>>> import numpy as np
>>> np.set_printoptions(precision=1, suppress=True, linewidth=100)
>>> def rd(a):
...     return np.round(a, 1) + 0
... 
>>> E = np.loadtxt("data.csv", delimiter=",")
>>> E
array([[ 0.3, -2.2,  0.2,  0.5,  0.7, -0.4,  1.1, -1.1,  2.1, -2.5,  0.4],
       [ 1.7,  0.3,  0.9, -1.3,  0. ,  0.5,  0. ,  0.1,  1.6,  0.6, -0.6],
       [ 0.3, -0.8, -0.2,  0.3,  0.5, -0.2, -1.4, -0.9, -1.3, -0.4, -0.3],
       [-0.6,  0.2,  0.8,  0.7, -0.3, -0.4,  0.5, -0.1, -0.7, -0.1,  1.1],
       [-1.3, -1.1,  0.5,  0.1, -1. ,  1.8,  1.5,  0. ,  0.3,  0.9,  1.6],
       [-1.8, -0.7,  0.4, -0.8, -0.2,  0.2, -1.5,  0.2,  0.3,  0.6, -1.3],
       [ 0.6,  1.5,  0.6, -1.7, -1.2, -0.9, -1.5, -2.1,  2.8, -0.6,  0.3],
       [ 0.4,  0.2,  0.4, -0.6, -0.8, -0.7,  1.6, -1.5,  0.5, -0.7, -0.7]])
>>> gram = E.T @ E
>>> (E @ E.T).shape
(8, 8)
>>> rd(np.linalg.eigvalsh(gram)[::-1])
array([31.7, 20.8, 13.8,  9.6,  7.2,  4.2,  2.5,  1.1,  0. ,  0. ,  0. ])
>>> rd(np.trace(gram)), rd((E ** 2).sum())
(np.float64(90.8), np.float64(90.8))
>>> np.linalg.matrix_rank(gram)
np.int64(8)
>>> np.allclose(gram, gram.T)
True
>>> def softmax(z):
...     e = np.exp(z - z.max(axis=-1, keepdims=True))
...     return e / e.sum(axis=-1, keepdims=True)
... 
>>> rd(softmax(10 * E[7]))
array([0., 0., 0., 0., 0., 0., 1., 0., 0., 0., 0.])
>>> rd(softmax(E).sum(axis=1))
array([1., 1., 1., 1., 1., 1., 1., 1.])
>>> scores = E @ E.T / np.sqrt(11)
>>> softmax(scores).round(6).argmax(axis=1)
array([0, 1, 2, 3, 4, 5, 6, 7])
>>> blk = np.stack([E, -3 * E, E[::-1]])
>>> rd(blk.sum(axis=0))
array([[-0.2,  4.6,  0. , -1.6, -2.2,  0.1, -0.6,  0.7, -3.7,  4.3, -1.5],
       [-2.8,  0.9, -1.2,  0.9, -1.2, -1.9, -1.5, -2.3, -0.4, -1.8,  1.5],
       [-2.4,  0.9,  0.8, -1.4, -1.2,  0.6,  1.3,  2. ,  2.9,  1.4, -0.7],
       [-0.1, -1.5, -1.1, -1.3, -0.4,  2.6,  0.5,  0.2,  1.7,  1.1, -0.6],
       [ 2. ,  2.4, -0.2,  0.5,  1.7, -4. , -2.5, -0.1, -1.3, -1.9, -2.1],
       [ 3.9,  0.6, -1. ,  1.9,  0.9, -0.6,  1.6, -1.3, -1.9, -1.6,  2.3],
       [ 0.5, -2.7, -0.3,  2.1,  2.4,  2.3,  3. ,  4.3, -4. ,  1.8, -1.2],
       [-0.5, -2.6, -0.6,  1.7,  2.3,  1. , -2.1,  1.9,  1.1, -1.1,  1.8]])
>>> np.linalg.matrix_rank(blk.reshape(3, -1))
np.int64(2)
>>> rd(np.linalg.norm(blk, axis=(1, 2)))
array([ 9.5, 28.6,  9.5])
>>> (blk @ E.T).shape
(3, 8, 8)
>>> blk.shape
(3, 8, 11)
>>> rd(E - E[0])
array([[ 0. ,  0. ,  0. ,  0. ,  0. ,  0. ,  0. ,  0. ,  0. ,  0. ,  0. ],
       [ 1.4,  2.5,  0.7, -1.8, -0.7,  0.9, -1.1,  1.2, -0.5,  3.1, -1. ],
       [ 0. ,  1.4, -0.4, -0.2, -0.2,  0.2, -2.5,  0.2, -3.4,  2.1, -0.7],
       [-0.9,  2.4,  0.6,  0.2, -1. ,  0. , -0.6,  1. , -2.8,  2.4,  0.7],
       [-1.6,  1.1,  0.3, -0.4, -1.7,  2.2,  0.4,  1.1, -1.8,  3.4,  1.2],
       [-2.1,  1.5,  0.2, -1.3, -0.9,  0.6, -2.6,  1.3, -1.8,  3.1, -1.7],
       [ 0.3,  3.7,  0.4, -2.2, -1.9, -0.5, -2.6, -1. ,  0.7,  1.9, -0.1],
       [ 0.1,  2.4,  0.2, -1.1, -1.5, -0.3,  0.5, -0.4, -1.6,  1.8, -1.1]])
>>> np.zeros(8, 11)
Traceback (most recent call last):
  File "<python-input-23>", line 1, in <module>
    np.zeros(8, 11)
    ~~~~~~~~^^^^^^^
TypeError: Cannot interpret '11' as a data type
>>> rd(E.mean(axis=0))
array([-0.1, -0.3,  0.4, -0.4, -0.3,  0. ,  0. , -0.7,  0.7, -0.3,  0.1])
>>> np.unravel_index(np.abs(E).argmax(), E.shape)
(np.int64(6), np.int64(8))
